$ python -q
>>> import numpy as np
>>> from numpy import linalg as LA
>>> np.set_printoptions(precision=2, suppress=True, linewidth=160, sign=" ")
>>> A = np.load("block2.npy")
>>> print(A)
[[ 0 -2  9 -4]
 [ 2  0  0 -4]
 [-9  0  0 -7]
 [ 4  4  7  0]]
>>> rng = np.random.default_rng(60)
>>> idx = rng.permutation(4)
>>> other = A[:, idx] * rng.choice([-1, 1], 4)
>>> print(other)
[[ 0 -4 -9 -2]
 [-2 -4  0  0]
 [ 9 -7  0  0]
 [-4  0 -7  4]]
>>> U, _, Vh = LA.svd(A.T @ other)
>>> print(np.round(U @ Vh, 2) + 0)
[[-1.  0.  0.  0.]
 [ 0.  0.  0.  1.]
 [ 0.  0. -1.  0.]
 [ 0.  1.  0.  0.]]
>>> print(idx)
[ 0  3  2  1]
>>> print(np.round(LA.lstsq(A, other)[0], 2) + 0)
[[-1.  0.  0.  0.]
 [ 0.  0.  0.  1.]
 [ 0.  0. -1.  0.]
 [ 0.  1.  0.  0.]]
>>> print(np.round(LA.det(A), 2))
2500.0
>>> print(np.sort(np.abs(LA.eigvals(A))))
[  4.09   4.09  12.22  12.22]
>>> print((A + A.T) / 2)
[[ 0.  0.  0.  0.]
 [ 0.  0.  0.  0.]
 [ 0.  0.  0.  0.]
 [ 0.  0.  0.  0.]]
>>> print(LA.matrix_power(A, 2))
[[-101  -16  -28  -55]
 [ -16  -20  -10   -8]
 [ -28  -10 -130   36]
 [ -55   -8   36  -81]]
>>> print(A @ A)
[[-101  -16  -28  -55]
 [ -16  -20  -10   -8]
 [ -28  -10 -130   36]
 [ -55   -8   36  -81]]
>>> print(np.allclose(A, A.T))
False
>>> print(np.round(np.abs(LA.eigvals(A)).max(), 2))
12.22
>>> vec = np.array([-9, -6, -6, 7])
>>> target = A @ vec
>>> print(target)
[ -70  -46   32 -102]
>>> print(LA.solve(A, target))
[-9. -6. -6.  7.]
>>> print(LA.solve(A, A[:, 3]))
[-0.  0.  0.  1.]
>>> print(LA.solve(A, target + A[:, 1]))
[-9. -5. -6.  7.]
>>> u = np.array([-9, 1, 9, 8])
>>> other = A + np.outer(u, np.eye(4)[1])
>>> print(LA.matrix_rank(LA.inv(other) - LA.inv(A), tol=1e-8))
1
>>> print(other)
[[  0. -11.   9.  -4.]
 [  2.   1.   0.  -4.]
 [ -9.   9.   0.  -7.]
 [  4.  12.   7.   0.]]
>>> print(LA.matrix_rank(other - A))
1
>>> print(np.round(LA.det(other) / LA.det(A), 2), round(float(1 + LA.solve(A, u)[1]), 2))
4.42 4.42
>>> data = np.load("sample6.npy")
>>> print(data)
[[ 0.67  0.33  0.  ]
 [ 0.33  0.33  0.33]
 [ 0.    0.    1.  ]]
>>> other = np.array([[0, 1, 0], [-2, 2, -1]])
>>> W2 = np.kron(other, data)
>>> print(LA.matrix_rank(W2))
6
>>> print(W2.shape)
(6, 9)
>>> print(round(float(LA.norm(W2, 2)), 2), np.round(LA.norm(other, 2) * LA.norm(data, 2), 2))
3.33 3.33
>>> u = np.array([2, 8, 5])
>>> other = data + np.outer(u, np.eye(3)[0])
>>> print(LA.matrix_rank(LA.inv(other) - LA.inv(data), tol=1e-8))
1
>>> print(LA.matrix_rank(other - data))
1
>>> other = LA.inv(data)
>>> print(np.allclose(other, data.T))
False
>>> print(round(float(LA.det(data) * LA.det(other)), 2))
1.0
>>> print(LA.det(data) * other)
[[ 0.33 -0.33  0.11]
 [-0.33  0.67 -0.22]
 [ 0.    0.    0.11]]
>>> print((np.abs(other) > 1e-9).astype(int))
[[ 1  1  1]
 [ 1  1  1]
 [ 0  0  1]]
>>> print(round(float(LA.cond(data)), 2))
8.83
>>> print(data.sum(axis=1))
[ 1.  1.  1.]
>>> pr = np.eye(3)[2]
>>> for _ in range(5):
...     pr = pr @ data
...     print(pr.round(2))
... 
[ 0.  0.  1.]
[ 0.  0.  1.]
[ 0.  0.  1.]
[ 0.  0.  1.]
[ 0.  0.  1.]
>>> M = np.load("case4.npy")
>>> print(M)
[[-1.  1.  0.]
 [ 0. -1.  1.]
 [ 0.  0. -1.]]
>>> other = np.array([[8, -1, -6], [9, -2, -5]])
>>> W2 = np.kron(other, M)
>>> print(W2.shape)
(6, 9)
>>> print(np.round(LA.norm(W2, 2), 2), np.round(LA.norm(other, 2) * LA.norm(M, 2), 2))
26.09 26.09
>>> print(LA.matrix_rank(W2))
6
>>> idx = rng.permutation(3)
>>> print(idx)
[ 0  1  2]
>>> other = M[idx][:, idx]
>>> print(np.trace(other))
-3.0
>>> print(np.diag(other))
[-1. -1. -1.]
>>> print(np.sort(np.abs(LA.eigvals(other))))
[ 1.  1.  1.]
>>> print(other)
[[-1.  1.  0.]
 [ 0. -1.  1.]
 [ 0.  0. -1.]]
>>> hat = np.triu(np.array([[-5, -2, -4, -1], [-5, 2, 4, 4], [-1, -5, 3, -1], [-4, 2, -2, 5]]), 1) + np.eye(4)
>>> other = hat @ A @ LA.inv(hat)
>>> print(hat @ A - A @ hat)
[[ 28.  -4.   1.  53.]
 [-20.  20.  36. -26.]
 [ -4. -22. -43.  -9.]
 [  0.   8.   0.  -5.]]
>>> print(np.trace(other), np.trace(A))
0.0 0
>>> hat = np.triu(np.array([[-3, 4, -5], [0, -1, -2], [1, -5, -5]]), 1) + np.eye(3)
>>> other = hat @ M @ LA.inv(hat)
>>> print(round(float(LA.det(other)), 2))
-1.0
>>> print(np.poly(other))
[ 1.  3.  3.  1.]
